$ python3 -q
>>> import numpy as np
>>> from numpy import linalg as LA
>>> np.set_printoptions(precision=2, suppress=True, linewidth=160, sign=" ")
>>> def rnd(a):
...     return np.round(a, 2) + 0
... 
>>> W2 = np.sign(np.array([[1, 5, 3, -4], [-5, -2, -1, 4], [-2, 0, 3, -4], [-4, 2, 3, 5]]))
>>> other = (np.tril(W2, -1) + np.eye(4)) @ (np.triu(W2, 1) + np.eye(4))
>>> w = np.array([1, 1, 3, 2])
>>> X = np.rint(other * w @ LA.inv(other)) + 0
>>> X
array([[ 2., -1.,  1.,  1.],
       [-2.,  3., -2., -2.],
       [ 0.,  0.,  1.,  0.],
       [-2.,  0., -2.,  1.]])
>>> w, V = LA.eig(X)
>>> rnd(np.sort(LA.eigvals(X @ X)))
array([ 1.,  1.,  4.,  9.])
>>> O, _ = LA.qr(np.array([[0.0, -0.7, 0.6, 0.0],
...     [0.1, 0.2, 0.7, 3.1],
...     [0.7, -0.4, 0.9, -1.6],
...     [0.9, 0.0, 0.5, -0.6]]))
>>> V, _ = LA.qr(np.array([[-1.2, -0.3, -0.2], [1.1, 0.2, -0.2], [-0.5, 0.7, 1.3]]))
>>> sv = 3 * 0.2 ** np.arange(3)
>>> K = O[:, :3] * sv @ V[:3]
>>> rnd(K)
array([[ 0.33, -0.1 , -0.4 ],
       [ 0.04, -0.15,  0.29],
       [ 1.41, -0.53,  1.06],
       [ 1.58, -0.58,  1.66]])
>>> u = np.array([0, 1])
>>> rnd(np.array([np.convolve(row, u, "same") for row in K]))
array([[ 0.  ,  0.33, -0.1 ],
       [ 0.  ,  0.04, -0.15],
       [ 0.  ,  1.41, -0.53],
       [ 0.  ,  1.58, -0.58]])
>>> rnd(np.cross(K[3, :3], K[2, :3]))
array([ 0.26,  0.66, -0.02])
>>> vec = np.array([2, -3, 3])
>>> target = K @ vec
>>> beta, lr = np.zeros(3), 1 / LA.norm(K, 2) ** 2
>>> for i in range(5):
...     beta -= lr * K.T @ (K @ beta - target)
...     if i % 1 == 0: print(i, round(LA.norm(K @ beta - target), 2))
... 
0 0.39
1 0.38
2 0.37
3 0.36
4 0.35
>>> rnd(beta)
array([ 2.88, -1.1 ,  2.82])
>>> u, g = K[0], K[1]
>>> rnd(u @ u)
np.float64(0.28)
>>> pr = (u @ g) / (u @ u) * u
>>> rnd(g - pr)
array([ 0.15, -0.18,  0.17])
>>> rnd((g - pr) @ u)
np.float64(0.0)
>>> u, g = X[2], X[0]
>>> u @ g
np.float64(1.0)
>>> u @ u
np.float64(1.0)
>>> pr = (u @ g) / (u @ u) * u
>>> np.outer(u, g)
array([[ 0., -0.,  0.,  0.],
       [ 0., -0.,  0.,  0.],
       [ 2., -1.,  1.,  1.],
       [ 0., -0.,  0.,  0.]])
>>> rnd(LA.norm(u + g) ** 2 + LA.norm(u - g) ** 2)
np.float64(16.0)
>>> proj = K @ LA.solve(K.T @ K, K.T)
>>> np.allclose(proj @ proj, proj)
True
